$ python3 -q
>>> import numpy as np
>>> np.set_printoptions(suppress=True, linewidth=200)
>>> def rnd(a):
...     return np.round(a, 2) + 0
... 
>>> mat = np.loadtxt("arr.csv", delimiter=",")
>>> print(mat)
[[2. 0. 0. 0.]
 [0. 1. 0. 0.]
 [0. 0. 5. 0.]
 [0. 0. 0. 2.]]
>>> evals, evecs = np.linalg.eigh(mat)
>>> x0 = np.array([3, 7, 1, 1])
>>> print(rnd(evecs * np.sqrt(evals) @ evecs.T))
[[1.41 0.   0.   0.  ]
 [0.   1.   0.   0.  ]
 [0.   0.   2.24 0.  ]
 [0.   0.   0.   1.41]]
>>> print(rnd(x0 @ mat @ x0 / (x0 @ x0)), evals[0], evals[-1])
1.23 1.0 5.0
>>> print(np.abs(mat).sum(axis=1).max(), np.abs(evals).max())
5.0 5.0
>>> print((np.sign(evecs[:, -1].round(6)) == np.sign(evecs[0, -1].round(6))).astype(int))
[1 1 0 1]
>>> print(rnd(np.sort(np.linalg.eigvals(mat))))
[1. 2. 2. 5.]
>>> print(np.prod(np.diag(mat)), rnd(np.linalg.det(mat)))
20.0 20.0
>>> print([int(np.linalg.matrix_rank(np.linalg.matrix_power(mat, p))) for p in range(1, 5)])
[4, 4, 4, 4]
>>> print(rnd(np.linalg.matrix_power(mat - np.diag(np.diag(mat)), 4)))
[[0. 0. 0. 0.]
 [0. 0. 0. 0.]
 [0. 0. 0. 0.]
 [0. 0. 0. 0.]]
>>> print((np.linalg.matrix_power((mat != 0) + (mat.T != 0) + np.eye(4), 4) > 0).astype(int))
[[1 0 0 0]
 [0 1 0 0]
 [0 0 1 0]
 [0 0 0 1]]
>>> print(rnd(np.linalg.det(mat)))
20.0
>>> print(np.flatnonzero(np.linalg.matrix_power((mat != 0) + (mat.T != 0) + np.eye(4), 4)[2]))
[2]
>>> rng = np.random.default_rng(4490)
>>> idx = rng.permutation(4)
>>> print(idx)
[2 0 1 3]
>>> out = mat[idx][:, idx]
>>> print(out)
[[5. 0. 0. 0.]
 [0. 2. 0. 0.]
 [0. 0. 1. 0.]
 [0. 0. 0. 2.]]
>>> print(np.trace(out))
10.0
>>> out = np.array([[0, 1, 2, 0, 0],
...     [0, 2, 0, 2, 0],
...     [0, 0, 2, 2, 1],
...     [2, 2, 0, 2, 1],
...     [1, 2, 2, 1, 0]])
>>> feats = out - out.T
>>> print(feats)
[[ 0  1  2 -2 -1]
 [-1  0  0  0 -2]
 [-2  0  0  2 -1]
 [ 2  0 -2  0  0]
 [ 1  2  1  0  0]]
>>> U, sigma, vt = np.linalg.svd(feats)
>>> evecs = vt[:(sigma > 1e-8).sum()]
>>> x0 = feats[2] + -2 * feats[1] + rng.integers(2) * np.eye(5)[1]
>>> print(x0)
[0. 0. 0. 2. 3.]
>>> print(rnd(np.linalg.norm(x0 - evecs.T @ evecs @ x0)))
0.0
>>> print(rnd(np.diag(evecs.T @ evecs)))
[0.74 0.74 0.74 0.85 0.93]
>>> r = np.linalg.matrix_rank(feats)
>>> print(r)
4
>>> ns = np.linalg.svd(feats)[2][r:].T
>>> print(np.allclose(feats @ ns, 0))
True
>>> print(rnd(ns[:, 0] / ns[np.abs(ns[:, 0]).round(6).argmax(), 0]))
[ 1.   -1.    1.    0.75 -0.5 ]
>>> print(ns.shape)
(5, 1)
>>> print([int(np.linalg.matrix_rank(feats[:, :j + 1])) for j in range(5)])
[1, 2, 3, 4, 4]
>>> idx = rng.permutation(5)
>>> print(idx)
[1 4 0 2 3]
>>> out = feats[idx][:, idx]
>>> print(np.diag(out))
[0 0 0 0 0]
>>> print(rnd(np.sort(np.abs(np.linalg.eigvals(out)))))
[0.   2.02 2.02 3.86 3.86]
>>> print(rnd(np.linalg.det(out)), rnd(np.linalg.det(feats[idx])))
0.0 0.0
>>> print(np.unique(feats.round(6), axis=0).shape)
(5, 5)
>>> print(np.linalg.lstsq(feats[:-1].T, feats[-1])[2])
4
>>> print(np.allclose(feats[:-1].T @ np.linalg.lstsq(feats[:-1].T, feats[-1])[0], feats[-1]))
True
>>> print(np.abs(np.diag(np.linalg.qr(feats)[1])) > 1e-9)
[ True  True  True  True False]
>>> U, sigma, vt = np.linalg.svd(feats, full_matrices=False)
>>> print(rnd(np.sqrt((sigma ** 2).sum())), rnd(np.linalg.norm(feats)))
6.16 6.16
>>> print(rnd(U.T @ U))
[[1. 0. 0. 0. 0.]
 [0. 1. 0. 0. 0.]
 [0. 0. 1. 0. 0.]
 [0. 0. 0. 1. 0.]
 [0. 0. 0. 0. 1.]]
>>> print(rnd(sigma))
[3.86 3.86 2.02 2.02 0.  ]
>>> print((sigma > 1e-8).sum())
4
>>> W0 = np.array([[0, -4, -1], [0, 0, -1], [0, 0, 0]])
>>> print(W0)
[[ 0 -4 -1]
 [ 0  0 -1]
 [ 0  0  0]]
>>> # looks like rank 2
>>> print(np.linalg.matrix_rank(W0 - W0[0, 0] * np.eye(3)))
2
>>> print(np.linalg.matrix_power(W0 - np.diag(np.diag(W0)), 3))
[[0 0 0]
 [0 0 0]
 [0 0 0]]
>>> print(rnd(np.sort(np.linalg.eigvals(W0))))
[0. 0. 0.]
>>> th = np.radians(180)
>>> r_ = np.eye(3)
>>> r_[0, 0] = r_[1, 1] = np.cos(th)
>>> r_[0, 1], r_[1, 0] = -np.sin(th), np.sin(th)
>>> print(rnd(r_))
[[-1.  0.  0.]
 [ 0. -1.  0.]
 [ 0.  0.  1.]]
>>> out = W0 @ r_.T
>>> print(rnd(np.linalg.svd(W0, compute_uv=False)), rnd(np.linalg.svd(out, compute_uv=False)))
[4.13 0.97 0.  ] [4.13 0.97 0.  ]
>>> print(np.allclose(np.linalg.norm(W0, axis=1), np.linalg.norm(out, axis=1)))
True
>>> print(rnd(out))
[[ 0.  4. -1.]
 [ 0.  0. -1.]
 [ 0.  0.  0.]]
>>> print(np.linalg.cond(W0) > 100)
True
>>> print(rnd(np.linalg.norm(W0, 2) / np.linalg.norm(W0)))
0.97
>>> r = np.linalg.matrix_rank(W0)
>>> print(r)
2
>>> ns = np.linalg.svd(W0)[2][r:].T
>>> print(ns[:, 0] / ns[np.abs(ns[:, 0]).round(6).argmax(), 0])
[ 1. -0. -0.]
>>> print([int(np.linalg.matrix_rank(W0[:, :j + 1])) for j in range(3)])
[0, 1, 2]
>>> print([int(np.linalg.matrix_rank(W0[:i])) for i in range(1, len(W0) + 1)])
[1, 2, 2]
>>> U, sigma, vt = np.linalg.svd(W0)
>>> print(rnd(sigma))
[4.13 0.97 0.  ]
>>> print(np.argmax(sigma[:-1] / (sigma[1:] + 1e-6)) + 1)
2
>>> out = U[:, :2] @ np.diag(sigma[:2]) @ vt[:2]
>>> print(rnd(np.linalg.norm(W0 - out) / np.linalg.norm(W0)))
0.0
>>> J = np.load("test3.npy")
>>> print(J)
[[ 0  2 -2  2]
 [ 2  0  2 -2]
 [-2  2  0  2]
 [ 2 -2  2  0]]
>>> # equal to its transpose
>>> evals, evecs = np.linalg.eigh(J)
>>> print((evals > 1e-8).sum(), (evals < -1e-8).sum())
3 1
>>> print(rnd(evecs.T @ J @ evecs))
[[-6.  0.  0.  0.]
 [ 0.  2.  0.  0.]
 [ 0.  0.  2.  0.]
 [ 0.  0.  0.  2.]]
>>> print(J @ (-1.0) ** np.arange(4))
[-6.  6. -6.  6.]
>>> print(np.allclose(J @ J.T, J.T @ J))
True
>>> print(np.fft.fft(J[0]))
[ 2.+0.j  2.+0.j -6.+0.j  2.+0.j]
>>> print(np.sort(np.abs(np.fft.fft(J[0]))), rnd(np.sort(np.linalg.svd(J, compute_uv=False))))
[2. 2. 2. 6.] [2. 2. 2. 6.]
>>> print(np.linalg.matrix_power(J, 3))
[[-48  56 -56  56]
 [ 56 -48  56 -56]
 [-56  56 -48  56]
 [ 56 -56  56 -48]]
>>> print(rnd(np.linalg.det(J)))
-48.0
>>> print(np.trace(J))
0
>>> print(rnd(np.sort(np.abs(np.linalg.eigvals(J)))))
[2. 2. 2. 6.]
>>> evals, evecs = np.linalg.eig(J)
>>> print(rnd(np.sort(np.linalg.eigvals(J.T))))
[-6.  2.  2.  2.]
>>> print(rnd(np.linalg.norm(J, "nuc")))
12.0
>>> print(rnd(np.linalg.norm(J, 2)))
6.0
>>> print(J[2] @ J[1])
-8
>>> print(rnd(np.linalg.norm(J[2] - J[1])))
6.32
>>> print(np.linalg.norm(J, axis=1).argmax())
0
>>> print(rnd(np.linalg.norm(J, axis=0)))
[3.46 3.46 3.46 3.46]
>>> M = np.load("out16.npy")
>>> print(rnd(M))
[[-0.05  5.34  5.25 13.21]
 [-2.17  1.64  2.48 11.79]
 [ 4.16  1.92  2.69  1.61]
 [ 8.39  8.61  7.71  3.5 ]
 [-2.02  0.7   1.78 10.31]
 [ 6.68 11.03  9.52  9.57]
 [ 1.05 -5.1  -2.58 -2.55]
 [ 3.4   1.64  2.48  2.51]
 [ 1.76 -1.5   0.13  1.07]
 [ 2.69  0.1   1.33  1.66]
 [ 9.28  4.83  4.88 -3.02]
 [ 0.09  6.63  6.22 14.69]
 [-4.12 -3.84 -1.63  7.74]
 [ 0.43  2.91  3.43  9.16]
 [-1.92  0.14  1.36  9.4 ]
 [ 0.89 -3.14 -1.11  0.33]]
>>> x0 = np.array([4, 9, -3, 0])
>>> print(rnd(M @ np.eye(4)[2]))
[ 5.25  2.48  2.69  7.71  1.78  9.52 -2.58  2.48  0.13  1.33  4.88  6.22 -1.63  3.43  1.36 -1.11]
>>> print((M @ x0).argmax())
5
>>> print(np.linalg.norm(M @ x0) <= np.linalg.norm(M, 2) * np.linalg.norm(x0) + 1e-9)
True
>>> print(np.sign((M @ x0).round(6)))
[ 1. -1.  1.  1. -1.  1. -1.  1. -1.  1.  1.  1. -1.  1. -1. -1.]
